% python3 -q
>>> import numpy as np
>>> import numpy.linalg as la
>>> np.set_printoptions(precision=2, suppress=True, linewidth=120)
>>> E = np.loadtxt("data.csv", delimiter=",")
>>> E
array([[ -9.,  -9., -12.,  -9.],
       [  9.,   6.,  10.,  12.],
       [  3.,   3.,   4.,   3.],
       [ -6.,   0.,  -4., -12.],
       [ -5.,  -7.,  -8.,  -3.]])
>>> t3 = np.stack([E, 2 * E, E[::-1]])
>>> t3.shape
(3, 5, 4)
>>> np.einsum("bij,cij->bc", t3, t3)
array([[1134., 2268.,   29.],
       [2268., 4536.,   58.],
       [  29.,   58., 1134.]])
>>> f = np.array([-2, 0])
>>> np.array([np.convolve(row, f, "same") for row in E])
array([[ 18.,  18.,  24.,  18.],
       [-18., -12., -20., -24.],
       [ -6.,  -6.,  -8.,  -6.],
       [ 12.,   0.,   8.,  24.],
       [ 10.,  14.,  16.,   6.]])
>>> np.convolve(E[4], f)
array([10., 14., 16.,  6.,  0.])
>>> def softmax(z):
...     e = np.exp(z - z.max(axis=-1, keepdims=True))
...     return e / e.sum(axis=-1, keepdims=True)
... 
>>> softmax(E[0] + -1)
array([0.33, 0.33, 0.02, 0.33])
>>> softmax(E).sum(axis=1)
array([1., 1., 1., 1., 1.])
>>> np.round(softmax(10 * E[0]), 2) + 0
array([0.33, 0.33, 0.  , 0.33])
>>> att = E @ E.T / np.sqrt(4)
>>> np.round(softmax(att + np.triu(np.full(att.shape, -np.inf), 1)), 2) + 0
array([[1., 0., 0., 0., 0.],
       [0., 1., 0., 0., 0.],
       [0., 1., 0., 0., 0.],
       [1., 0., 0., 0., 0.],
       [1., 0., 0., 0., 0.]])
>>> la.lstsq(E[:-1].T, E[-1])[2]
np.int32(2)
>>> np.unique(E.round(6), axis=0).shape
(5, 4)
>>> round(float(np.trace(la.pinv(E) @ E)), 2)
2.0
>>> np.allclose(E[:-1].T @ la.lstsq(E[:-1].T, E[-1])[0], E[-1])
True
>>> K = np.load("arr.npy")
>>> K
array([[-0.35, -0.78, -0.5 , -0.76,  0.  , -0.13],
       [ 0.69,  2.91,  2.79,  2.66,  1.92,  0.71],
       [ 3.14,  7.12,  7.89,  7.85,  4.82,  2.52],
       [ 0.22,  2.25,  2.1 ,  1.69,  1.87,  0.81],
       [ 0.3 ,  1.74,  2.13,  1.27,  1.06,  0.4 ],
       [ 1.2 ,  4.36,  4.07,  4.42,  3.41,  1.5 ],
       [-0.24, -0.41, -1.14, -0.42, -0.46,  0.26],
       [ 0.24,  1.79,  2.08,  2.  ,  1.52, -0.15],
       [-0.29, -0.81, -1.35, -1.39, -0.69, -0.47],
       [-0.83, -1.35, -1.41, -2.15, -1.23, -0.24],
       [-0.9 , -2.38, -2.35, -1.93, -1.66, -0.26],
       [ 0.53,  2.26,  2.07,  1.91,  1.65,  0.54],
       [-2.21, -6.13, -6.03, -6.63, -4.49, -1.6 ],
       [ 0.42,  1.65,  1.4 ,  1.44,  0.96,  1.16],
       [-1.91, -4.5 , -4.79, -5.27, -3.37, -1.32],
       [ 1.59,  4.04,  3.94,  3.4 ,  2.2 ,  1.5 ],
       [-0.17, -1.56, -0.89, -0.98, -0.25, -0.61],
       [ 1.67,  4.6 ,  4.91,  4.93,  3.57,  1.96],
       [ 0.5 ,  0.36,  0.61,  0.07,  0.47, -0.09],
       [-1.84, -4.23, -3.68, -4.01, -3.03, -1.02],
       [ 1.2 ,  1.59,  1.53,  1.25,  0.96,  0.89],
       [ 0.6 ,  2.38,  2.5 ,  3.36,  1.7 ,  0.57],
       [ 0.37,  0.61,  0.09,  0.56,  0.57,  0.38],
       [-0.88, -1.98, -1.68, -1.65, -1.25, -0.62],
       [-1.36, -5.49, -6.19, -5.86, -4.05, -1.89],
       [-1.35, -3.61, -3.01, -3.27, -2.44, -1.18]])
>>> Ac = K - K.mean(axis=0)
>>> Uu, sigma, Vh = la.svd(Ac, full_matrices=False)
>>> np.abs(Uu[:, 0]).argmax()
np.int64(2)
>>> la.matrix_rank(Ac)
np.int64(6)
>>> sigma
array([32.57,  1.89,  1.62,  1.46,  1.41,  0.99])
>>> Ac = K - K.mean(axis=0)
>>> vecs = la.svd(Ac)[2][:1]
>>> other = Ac - Ac @ vecs.T @ vecs
>>> np.diag(vecs.T @ vecs)
array([0.03, 0.26, 0.27, 0.28, 0.13, 0.03])
>>> la.norm(other, axis=1).round(6).argmax()
np.int64(7)
>>> other.std(axis=0)
array([0.32, 0.24, 0.25, 0.26, 0.24, 0.3 ])
>>> proj = K @ la.solve(K.T @ K, K.T)
>>> np.round(la.eigvalsh(proj), 2) + 0
array([0., 0., 0., 0., 0., 0., 0., 0., 0., 0., 0., 0., 0., 0., 0., 0., 0., 0., 0., 0., 1., 1., 1., 1., 1., 1.])
>>> np.allclose(proj @ proj, proj)
True
>>> np.diag(proj)
array([0.2 , 0.11, 0.49, 0.29, 0.21, 0.24, 0.24, 0.27, 0.11, 0.18, 0.2 , 0.09, 0.24, 0.21, 0.17, 0.3 , 0.42, 0.27,
       0.2 , 0.29, 0.25, 0.3 , 0.14, 0.07, 0.37, 0.16])
